% ipython --no-banner

In [1]: import numpy as np

In [2]: np.set_printoptions(precision=4, suppress=True, linewidth=200)

In [3]: def rd(a):
   ...:     return np.round(a, 4) + 0
   ...: 

In [4]: J = np.load("block13.npy")

In [5]: J
Out[5]: 
array([[1, 0, 0, 0, 0, 0, 0, 0, 0, 0, 0, 0],
       [0, 4, 0, 0, 0, 0, 0, 0, 0, 0, 0, 0],
       [0, 0, 0, 0, 0, 0, 0, 0, 0, 0, 0, 0],
       [0, 0, 0, 3, 0, 0, 0, 0, 0, 0, 0, 0],
       [0, 0, 0, 0, 3, 0, 0, 0, 0, 0, 0, 0],
       [0, 0, 0, 0, 0, 4, 0, 0, 0, 0, 0, 0],
       [0, 0, 0, 0, 0, 0, 2, 0, 0, 0, 0, 0],
       [0, 0, 0, 0, 0, 0, 0, 3, 0, 0, 0, 0],
       [0, 0, 0, 0, 0, 0, 0, 0, 3, 0, 0, 0],
       [0, 0, 0, 0, 0, 0, 0, 0, 0, 0, 0, 0],
       [0, 0, 0, 0, 0, 0, 0, 0, 0, 0, 4, 0],
       [0, 0, 0, 0, 0, 0, 0, 0, 0, 0, 0, 0]])

In [6]: np.linalg.matrix_rank(J, rtol=0.1)
Out[6]: np.int64(9)

In [7]: rd(np.linalg.norm(J, 2) / np.linalg.norm(J))
Out[7]: np.float64(0.424)

In [8]: np.linalg.cond(J) > 100
Out[8]: np.True_

In [9]: m1 = np.loadtxt("w.csv", delimiter=",")

In [10]: m1
Out[10]: 
array([[ 1.7061, -0.0292, -1.2451,  1.3553, -0.9798],
       [ 1.7   , -0.1   , -1.4   ,  1.4   , -1.    ],
       [-0.1   ,  2.    ,  0.2   , -0.6   , -0.3   ],
       [-0.3   , -0.9   , -1.2   ,  1.8   , -0.1   ],
       [-0.2   ,  0.7   ,  1.2   ,  0.4   ,  0.3   ]])

In [11]: rd(np.linalg.det(m1[::-1]))
Out[11]: np.float64(0.1154)

In [12]: rd(np.linalg.eigvals(m1))
Out[12]: array([ 1.6777+2.1142j,  1.6777-2.1142j,  0.6899+0.j    , -0.0696+0.1346j, -0.0696-0.1346j])

In [13]: rd(np.linalg.det(m1.T))
Out[13]: np.float64(0.1154)

In [14]: rd(np.linalg.eigvals(m1).sum().real)
Out[14]: np.float64(3.9061)

In [15]: rd(np.einsum("ii->", m1))
Out[15]: np.float64(3.9061)

In [16]: F = np.array([[-0.7, 0.5, 1.4, 1.2, 0.5, 0.1, 0.4],
    ...:     [-1.0, 1.1, 0.6, 0.0, -0.8, 0.9, -0.8],
    ...:     [1.9, -1.0, 0.0, 0.2, 0.0, 0.3, -2.2],
    ...:     [1.5, -0.6, 0.5, -0.7, 0.2, -0.9, 1.5],
    ...:     [0.0, 0.0, -0.2, 0.1, 0.2, 0.0, 1.5]])

In [17]: F
Out[17]: 
array([[-0.7,  0.5,  1.4,  1.2,  0.5,  0.1,  0.4],
       [-1. ,  1.1,  0.6,  0. , -0.8,  0.9, -0.8],
       [ 1.9, -1. ,  0. ,  0.2,  0. ,  0.3, -2.2],
       [ 1.5, -0.6,  0.5, -0.7,  0.2, -0.9,  1.5],
       [ 0. ,  0. , -0.2,  0.1,  0.2,  0. ,  1.5]])

In [18]: T = np.stack([F, -1 * F, F[::-1]])

In [19]: T.sum(axis=0)
Out[19]: 
array([[ 0. ,  0. , -0.2,  0.1,  0.2,  0. ,  1.5],
       [ 1.5, -0.6,  0.5, -0.7,  0.2, -0.9,  1.5],
       [ 1.9, -1. ,  0. ,  0.2,  0. ,  0.3, -2.2],
       [-1. ,  1.1,  0.6,  0. , -0.8,  0.9, -0.8],
       [-0.7,  0.5,  1.4,  1.2,  0.5,  0.1,  0.4]])

In [20]: T.shape
Out[20]: (3, 5, 7)

In [21]: np.linalg.matrix_rank(T)
Out[21]: array([5, 5, 5])

In [22]: mat = np.array([[1, 1, -1, 1, 0, 5],
    ...:     [-2, -5, -2, -4, 1, 0],
    ...:     [-3, 3, 3, -2, 5, -5],
    ...:     [-4, 2, -1, -4, -5, 5],
    ...:     [1, 5, -5, -1, 5, -3],
    ...:     [-2, 0, 3, -3, 3, 3]])

In [23]: mat
Out[23]: 
array([[ 1,  1, -1,  1,  0,  5],
       [-2, -5, -2, -4,  1,  0],
       [-3,  3,  3, -2,  5, -5],
       [-4,  2, -1, -4, -5,  5],
       [ 1,  5, -5, -1,  5, -3],
       [-2,  0,  3, -3,  3,  3]])

In [24]: other = F / np.linalg.norm(F, axis=1, keepdims=True)

In [25]: gram = other @ other.T

In [26]: (np.abs(gram) > 0.9).astype(int)
Out[26]: 
array([[1, 0, 0, 0, 0],
       [0, 1, 0, 0, 0],
       [0, 0, 1, 0, 0],
       [0, 0, 0, 1, 0],
       [0, 0, 0, 0, 1]])

In [27]: rd(np.degrees(np.arccos(np.clip(gram[1, 3], -1, 1))))
Out[27]: np.float64(137.3136)

In [28]: rd(gram)
Out[28]: 
array([[ 1.    ,  0.3167, -0.3692, -0.1623,  0.1653],
       [ 0.3167,  1.    , -0.1452, -0.7351, -0.4482],
       [-0.3692, -0.1452,  1.    , -0.0331, -0.6928],
       [-0.1623, -0.7351, -0.0331,  1.    ,  0.5457],
       [ 0.1653, -0.4482, -0.6928,  0.5457,  1.    ]])

In [29]: np.argwhere(np.triu(np.abs(gram) > 0.95, 1))
Out[29]: array([], shape=(0, 2), dtype=int64)

In [30]: A = np.vander(np.arange(11) - 1, 4, increasing=True)

In [31]: A
Out[31]: 
array([[  1,  -1,   1,  -1],
       [  1,   0,   0,   0],
       [  1,   1,   1,   1],
       [  1,   2,   4,   8],
       [  1,   3,   9,  27],
       [  1,   4,  16,  64],
       [  1,   5,  25, 125],
       [  1,   6,  36, 216],
       [  1,   7,  49, 343],
       [  1,   8,  64, 512],
       [  1,   9,  81, 729]])

In [32]: vec = np.array([2, 0, 3, 1])

In [33]: h1 = np.maximum(A @ vec, 0)

In [34]: h1
Out[34]: array([  4,   2,   6,  22,  56, 114, 202, 326, 492, 706, 974])

In [35]: np.flatnonzero(h1 > 1e-9)
Out[35]: array([ 0,  1,  2,  3,  4,  5,  6,  7,  8,  9, 10])

In [36]: np.maximum(A @ vec, 0) - np.maximum(-A @ vec, 0)
Out[36]: array([  4,   2,   6,  22,  56, 114, 202, 326, 492, 706, 974])

In [37]: A * (h1 > 1e-9)[:, None]
Out[37]: 
array([[  1,  -1,   1,  -1],
       [  1,   0,   0,   0],
       [  1,   1,   1,   1],
       [  1,   2,   4,   8],
       [  1,   3,   9,  27],
       [  1,   4,  16,  64],
       [  1,   5,  25, 125],
       [  1,   6,  36, 216],
       [  1,   7,  49, 343],
       [  1,   8,  64, 512],
       [  1,   9,  81, 729]])

In [38]: r0 = np.array([1, 2])

In [39]: np.cross(A[1, :3], A[3, :3])
Out[39]: array([ 0, -4,  2])

In [40]: np.correlate(A[1], A[3], "full")
Out[40]: array([8, 4, 2, 1, 0, 0, 0])

In [41]: other = A / np.sqrt((A ** 2).mean(axis=1, keepdims=True))

In [42]: np.linalg.matrix_rank(A - A.mean(axis=1, keepdims=True))
Out[42]: np.int64(3)

In [43]: rd(np.linalg.norm(other, axis=1))
Out[43]: array([2., 2., 2., 2., 2., 2., 2., 2., 2., 2., 2.])

In [44]: np.linalg.matrix_rank(other) == np.linalg.matrix_rank(A)
Out[44]: np.True_

In [45]: r0, r1 = A[7], A[1]

In [46]: r0 @ r1
Out[46]: np.int64(1)

In [47]: r0 @ r0
Out[47]: np.int64(47989)

In [48]: p = (r0 @ r1) / (r0 @ r0) * r0

In [49]: rd((r1 - p) @ r0)
Out[49]: np.float64(0.0)

In [50]: np.outer(r0, r1)
Out[50]: 
array([[  1,   0,   0,   0],
       [  6,   0,   0,   0],
       [ 36,   0,   0,   0],
       [216,   0,   0,   0]])

In [51]: np.linalg.matrix_rank(np.outer(r0, r1))
Out[51]: np.int64(1)

In [52]: feats = np.loadtxt("case6.csv", delimiter=",")

In [53]: feats
Out[53]: 
array([[0., 0., 0., 0., 1., 0., 0., 0.],
       [1., 0., 0., 0., 0., 0., 0., 0.],
       [0., 0., 0., 0., 1., 0., 2., 0.],
       [0., 0., 2., 0., 0., 0., 1., 0.],
       [3., 0., 0., 0., 0., 0., 0., 0.],
       [0., 0., 0., 0., 0., 0., 0., 0.],
       [0., 0., 0., 0., 0., 0., 0., 0.],
       [0., 0., 0., 0., 0., 0., 0., 0.],
       [0., 0., 3., 3., 1., 1., 0., 0.],
       [0., 0., 0., 0., 2., 0., 0., 0.],
       [0., 1., 0., 0., 2., 0., 1., 0.]])

In [54]: # row 6 repeats row 5

In [55]: left, sig, vt = np.linalg.svd(feats)

In [56]: V = vt[:(sig > 1e-8).sum()]

In [57]: rng = np.random.default_rng(2598)

In [58]: vec = feats[9] + 5 * feats[0] + rng.integers(2) * np.eye(8)[2]

In [59]: vec
Out[59]: array([0., 0., 1., 0., 7., 0., 0., 0.])

In [60]: np.allclose(V.T @ V @ vec, vec)
Out[60]: True

In [61]: np.linalg.matrix_rank(np.vstack([feats, vec]))
Out[61]: np.int64(6)

In [62]: rank = np.linalg.matrix_rank(feats)

In [63]: rank
Out[63]: np.int64(6)

In [64]: null = np.linalg.svd(feats)[2][rank:].T

In [65]: rd(feats @ null)
Out[65]: 
array([[0., 0.],
       [0., 0.],
       [0., 0.],
       [0., 0.],
       [0., 0.],
       [0., 0.],
       [0., 0.],
       [0., 0.],
       [0., 0.],
       [0., 0.],
       [0., 0.]])

In [66]: [int(np.linalg.matrix_rank(np.delete(feats, i, axis=0))) for i in range(11)]
Out[66]: [6, 6, 5, 5, 6, 6, 6, 6, 5, 6, 5]

In [67]: np.linalg.matrix_rank(feats.T @ feats), np.linalg.matrix_rank(feats @ feats.T)
Out[67]: (np.int64(6), np.int64(6))

In [68]: rd(null @ null.T)
Out[68]: 
array([[ 0. ,  0. ,  0. ,  0. ,  0. ,  0. ,  0. ,  0. ],
       [ 0. ,  0. ,  0. ,  0. ,  0. ,  0. ,  0. ,  0. ],
       [ 0. ,  0. ,  0. ,  0. ,  0. ,  0. ,  0. ,  0. ],
       [ 0. ,  0. ,  0. ,  0.1,  0. , -0.3,  0. ,  0. ],
       [ 0. ,  0. ,  0. ,  0. ,  0. ,  0. ,  0. ,  0. ],
       [ 0. ,  0. ,  0. , -0.3,  0. ,  0.9,  0. ,  0. ],
       [ 0. ,  0. ,  0. ,  0. ,  0. ,  0. ,  0. ,  0. ],
       [ 0. ,  0. ,  0. ,  0. ,  0. ,  0. ,  0. ,  1. ]])

In [69]: data = np.loadtxt("dump.csv", delimiter=",")

In [70]: data
Out[70]: 
array([[0., 1., 0., 0.],
       [1., 0., 0., 0.],
       [0., 0., 0., 0.],
       [0., 0., 0., 0.]])

In [71]: left, sig, vt = np.linalg.svd(data)

In [72]: sig
Out[72]: array([1., 1., 0., 0.])

In [73]: other = left[:, :2] @ np.diag(sig[:2]) @ vt[:2]

In [74]: np.abs(data - other).max()
Out[74]: np.float64(0.0)

In [75]: other
Out[75]: 
array([[0., 1., 0., 0.],
       [1., 0., 0., 0.],
       [0., 0., 0., 0.],
       [0., 0., 0., 0.]])

In [76]: np.linalg.matrix_rank(data, rtol=0.05)
Out[76]: np.int64(2)

In [77]: rd(np.linalg.norm(data - other, 2)), sig[2]
Out[77]: (np.float64(0.0), np.float64(0.0))

In [78]: arr = np.load("arr.npy")

In [79]: rd(arr)
Out[79]: 
array([[-0.3796,  0.1884,  0.5804,  0.4623, -0.345 ],
       [-0.1085, -0.302 ,  0.0933, -0.0667, -0.4614],
       [-0.2712, -0.743 ,  0.0556,  0.3497,  0.2544],
       [-0.6508,  0.0259, -0.0917, -0.3835,  0.42  ],
       [-0.3254, -0.2289, -0.0518, -0.2227, -0.1894],
       [ 0.    ,  0.0726, -0.46  ,  0.6686,  0.2438],
       [ 0.0542, -0.2964, -0.5156, -0.05  , -0.5132],
       [ 0.4881, -0.4185,  0.4035, -0.1152,  0.2613]])

In [80]: w1 = np.array([[0, 0, -1, 3, 0],
    ...:     [1, -2, -2, 2, 3],
    ...:     [-1, -1, 1, -2, 3],
    ...:     [1, 1, -3, 0, -3],
    ...:     [3, 0, 2, 3, 1]])

In [81]: beta = np.array([-2, 3, 2, 2, 1])

In [82]: H = np.maximum(arr @ w1 + beta, 0)

In [83]: np.linalg.matrix_rank(H)
Out[83]: np.int64(4)

In [84]: cent = np.array([[-1, 2], [2, -2], [-2, 1], [0, -1], [1, -2]])

In [85]: (H @ cent).round(6).argmax(axis=1)
Out[85]: array([0, 0, 0, 0, 0, 0, 0, 0])
